In [1]: import numpy as np

In [2]: np.set_printoptions(precision=2, suppress=True, linewidth=140, legacy="1.25")

In [3]: rd = lambda a: np.round(a, 2) + 0

In [4]: feats = np.load("m.npy")

In [5]: feats
Out[5]: 
array([[ 2.,  0.,  0.],
       [ 3., -1.,  0.],
       [ 0.,  0., -2.]])

In [6]: rd(np.sort(np.abs(np.linalg.eigvals(feats))))
Out[6]: array([1., 2., 2.])

In [7]: (feats - feats.T) / 2
Out[7]: 
array([[ 0. , -1.5,  0. ],
       [ 1.5,  0. ,  0. ],
       [ 0. ,  0. ,  0. ]])

In [8]: rd(np.abs(np.linalg.eigvals(feats)).max())
Out[8]: 2.0

In [9]: rd(np.linalg.matrix_power(feats, 4))
Out[9]: 
array([[16.,  0.,  0.],
       [15.,  1.,  0.],
       [ 0.,  0., 16.]])

In [10]: (feats + feats.T) / 2
Out[10]: 
array([[ 2. ,  1.5,  0. ],
       [ 1.5, -1. ,  0. ],
       [ 0. ,  0. , -2. ]])

In [11]: rd(np.linalg.det(feats))
Out[11]: 4.0

In [12]: np.allclose(feats @ feats.T, feats.T @ feats)
Out[12]: False

In [13]: x0 = np.array([3, 3, -2])

In [14]: h = np.maximum(feats @ x0, 0)

In [15]: feats.T @ h
Out[15]: array([30., -6., -8.])

In [16]: rd(np.tanh(feats @ x0))
Out[16]: array([1., 1., 1.])

In [17]: np.maximum(feats @ x0, 0) - np.maximum(-feats @ x0, 0)
Out[17]: array([6., 6., 4.])

In [18]: np.flatnonzero(h > 1e-9)
Out[18]: array([0, 1, 2])

In [19]: C = np.sign(np.array([[-7, -8, -6, -7], [4, 4, -8, -8], [1, 8, 1, -3], [8, 8, 1, -6]]))

In [20]: out = (np.tril(C, -1) + np.eye(4)) @ (np.triu(C, 1) + np.eye(4))

In [21]: w = np.array([3, 0, 0, 3])

In [22]: data = np.rint(out * w @ np.linalg.inv(out)) + 0

In [23]: data
Out[23]: 
array([[ 0., -3., -3.,  9.],
       [ 0., -3.,  0.,  6.],
       [ 0., -3.,  3.,  3.],
       [ 0., -3.,  0.,  6.]])

In [24]: # rank 2

In [25]: np.linalg.cond(data) > 100
Out[25]: True

In [26]: np.argsort(-np.linalg.norm(data, axis=0).round(6), kind="stable")[:3]
Out[26]: array([3, 1, 2])

In [27]: x0 = np.array([2, -1, -2, -1])

In [28]: h = np.maximum(data @ x0, 0)

In [29]: np.flatnonzero(h > 1e-9)
Out[29]: array([], dtype=int64)

In [30]: np.maximum(data @ x0, 0) - np.maximum(-data @ x0, 0)
Out[30]: array([ 0., -3., -6., -3.])

In [31]: data.T @ h
Out[31]: array([0., 0., 0., 0.])

In [32]: data * (h > 1e-9)[:, None]
Out[32]: 
array([[ 0., -0., -0.,  0.],
       [ 0., -0.,  0.,  0.],
       [ 0., -0.,  0.,  0.],
       [ 0., -0.,  0.,  0.]])

In [33]: rd(np.linalg.norm(data, "nuc"))
Out[33]: 18.46

In [34]: rd(np.linalg.norm(data, axis=1))
Out[34]: array([9.95, 6.71, 5.2 , 6.71])

In [35]: rd(np.linalg.norm(data, 2))
Out[35]: 14.01

In [36]: rd(np.linalg.norm(data) ** 2 / np.linalg.norm(data, 2) ** 2)
Out[36]: 1.1

In [37]: rd(np.linalg.norm(data[2] - data[1]))
Out[37]: 4.24

In [38]: rd(np.linalg.norm(data, axis=0))
Out[38]: array([ 0.  ,  6.  ,  4.24, 12.73])

In [39]: rd(np.linalg.matrix_power(data, 3))
Out[39]: 
array([[  0., -27., -27.,  81.],
       [  0., -27.,   0.,  54.],
       [  0., -27.,  27.,  27.],
       [  0., -27.,   0.,  54.]])

In [40]: np.allclose(data, data.T)
Out[40]: False

In [41]: rd(np.abs(np.linalg.eigvals(data)).max())
Out[41]: 3.0

In [42]: rng = np.random.default_rng(5056)

In [43]: idx = rng.permutation(4)

In [44]: idx
Out[44]: array([2, 3, 0, 1])

In [45]: out = data[idx][:, idx]

In [46]: out
Out[46]: 
array([[ 3.,  3.,  0., -3.],
       [ 0.,  6.,  0., -3.],
       [-3.,  9.,  0., -3.],
       [ 0.,  6.,  0., -3.]])

In [47]: rd(np.linalg.det(out)), rd(np.linalg.det(data[idx]))
Out[47]: (0.0, 0.0)

In [48]: mat = np.load("test7.npy")

In [49]: rd(mat)
Out[49]: 
array([[-3.48, -0.8 , -2.68, -2.26],
       [ 2.68, -0.17,  0.13, -4.22],
       [ 1.07,  3.9 , -2.91,  0.43],
       [ 2.14, -3.02, -3.06,  1.39]])

In [50]: out = mat / np.sqrt((mat ** 2).mean(axis=1, keepdims=True))

In [51]: np.linalg.matrix_rank(out) == np.linalg.matrix_rank(mat)
Out[51]: True

In [52]: theta = np.radians(30)

In [53]: R = np.eye(4)

In [54]: R[2, 2] = R[0, 0] = np.cos(theta)

In [55]: R[2, 0], R[0, 2] = -np.sin(theta), np.sin(theta)

In [56]: rd(R)
Out[56]: 
array([[ 0.87,  0.  ,  0.5 ,  0.  ],
       [ 0.  ,  1.  ,  0.  ,  0.  ],
       [-0.5 ,  0.  ,  0.87,  0.  ],
       [ 0.  ,  0.  ,  0.  ,  1.  ]])

In [57]: out = mat @ R.T

In [58]: rd(np.abs(out - mat).max(axis=0))
Out[58]: array([1.81, 0.  , 2.1 , 0.  ])

In [59]: np.allclose(np.linalg.norm(mat, axis=1), np.linalg.norm(out, axis=1))
Out[59]: True

In [60]: np.allclose(mat @ mat.T, out @ out.T)
Out[60]: True

In [61]: rd(np.linalg.det(R)), rd(np.trace(R))
Out[61]: (1.0, 3.73)

In [62]: rd(np.linalg.svd(mat, compute_uv=False)), rd(np.linalg.svd(out, compute_uv=False))
Out[62]: (array([5., 5., 5., 5.]), array([5., 5., 5., 5.]))

In [63]: Q = R.astype(float).copy()

In [64]: for j in range(4):
    ...:     Q[:, j] -= Q[:, :j] @ (Q[:, :j].T @ Q[:, j])
    ...:     Q[:, j] /= np.linalg.norm(Q[:, j])
    ...: 

In [65]: rd(Q)
Out[65]: 
array([[ 0.87,  0.  ,  0.5 ,  0.  ],
       [ 0.  ,  1.  ,  0.  ,  0.  ],
       [-0.5 ,  0.  ,  0.87,  0.  ],
       [ 0.  ,  0.  ,  0.  ,  1.  ]])

In [66]: rd(Q.T @ Q)
Out[66]: 
array([[1., 0., 0., 0.],
       [0., 1., 0., 0.],
       [0., 0., 1., 0.],
       [0., 0., 0., 1.]])

In [67]: W0 = rng.normal(size=(27, 4))

In [68]: W0 = 20 * W0 / np.linalg.norm(W0, axis=1, keepdims=True)

In [69]: rd(W0)
Out[69]: 
array([[  2.09,   5.14,  -2.31, -19.08],
       [-13.21,   2.85,  -2.6 ,  14.52],
       [ -7.29, -14.4 ,  -4.9 , -10.74],
       [  2.91,   9.53,  -6.67, -16.01],
       [ 17.03,   7.35,   7.5 ,   0.09],
       [  2.42,   0.97, -16.98,  10.24],
       [  0.53,   9.8 , -16.74,   4.85],
       [ 15.48,  -6.3 ,   9.89,  -4.79],
       [ -2.87,  10.32,   6.91,  15.41],
       [  4.14,   6.51, -15.02, -10.71],
       [-13.26,  14.16,   4.47,  -1.93],
       [  7.11,  11.  ,  11.62,   9.67],
       [-17.46,   2.9 ,   9.09,  -2.05],
       [  0.64, -18.16,  -5.66,   6.13],
       [  9.02, -15.36,  -1.22,   9.02],
       [  3.49,  -3.58,  13.68,  13.71],
       [ -8.4 ,  -8.1 , -13.23,  -9.42],
       [-11.52,  -9.9 ,  10.3 ,   7.95],
       [ -8.24,   2.82, -17.78,  -2.8 ],
       [  5.97,   0.04, -19.  ,   1.78],
       [ -9.35,  12.38, -12.59,  -0.87],
       [-14.11,  -8.95,   3.47,  10.43],
       [ 12.05,  12.88,   9.24,  -1.93],
       [-18.82,  -0.55,   1.25,   6.62],
       [ -3.97,  -9.46,   5.08,  16.4 ],
       [ -2.22, -13.28, -13.11,   6.84],
       [ -3.03, -19.7 ,   1.68,   0.23]])

In [70]: idx = rng.permutation(4)

In [71]: out = W0[:, idx] * rng.choice([-1, 1], 4)

In [72]: rd(out)
Out[72]: 
array([[ -5.14,   2.31,  19.08,   2.09],
       [ -2.85,   2.6 , -14.52, -13.21],
       [ 14.4 ,   4.9 ,  10.74,  -7.29],
       [ -9.53,   6.67,  16.01,   2.91],
       [ -7.35,  -7.5 ,  -0.09,  17.03],
       [ -0.97,  16.98, -10.24,   2.42],
       [ -9.8 ,  16.74,  -4.85,   0.53],
       [  6.3 ,  -9.89,   4.79,  15.48],
       [-10.32,  -6.91, -15.41,  -2.87],
       [ -6.51,  15.02,  10.71,   4.14],
       [-14.16,  -4.47,   1.93, -13.26],
       [-11.  , -11.62,  -9.67,   7.11],
       [ -2.9 ,  -9.09,   2.05, -17.46],
       [ 18.16,   5.66,  -6.13,   0.64],
       [ 15.36,   1.22,  -9.02,   9.02],
       [  3.58, -13.68, -13.71,   3.49],
       [  8.1 ,  13.23,   9.42,  -8.4 ],
       [  9.9 , -10.3 ,  -7.95, -11.52],
       [ -2.82,  17.78,   2.8 ,  -8.24],
       [ -0.04,  19.  ,  -1.78,   5.97],
       [-12.38,  12.59,   0.87,  -9.35],
       [  8.95,  -3.47, -10.43, -14.11],
       [-12.88,  -9.24,   1.93,  12.05],
       [  0.55,  -1.25,  -6.62, -18.82],
       [  9.46,  -5.08, -16.4 ,  -3.97],
       [ 13.28,  13.11,  -6.84,  -2.22],
       [ 19.7 ,  -1.68,  -0.23,  -3.03]])

In [73]: left, _, VT = np.linalg.svd(W0.T @ out)

In [74]: idx
Out[74]: array([1, 2, 3, 0])

In [75]: rd(left @ VT)
Out[75]: 
array([[ 0.,  0.,  0.,  1.],
       [-1.,  0.,  0.,  0.],
       [ 0., -1.,  0.,  0.],
       [ 0.,  0., -1.,  0.]])

In [76]: Xs = (out - out.mean(axis=0)) / out.std(axis=0)

In [77]: rd(Xs.std(axis=0))
Out[77]: array([1., 1., 1., 1.])

In [78]: np.argwhere(np.abs(Xs) > 2)
Out[78]: array([[0, 2]])

In [79]: coef = np.linalg.lstsq(np.delete(Xs, 2, axis=1), Xs[:, 2])[0]

In [80]: rd(1 - np.var(Xs[:, 2] - np.delete(Xs, 2, axis=1) @ coef))
Out[80]: 0.13

In [81]: rd(coef)
Out[81]: array([-0.17,  0.29,  0.13])
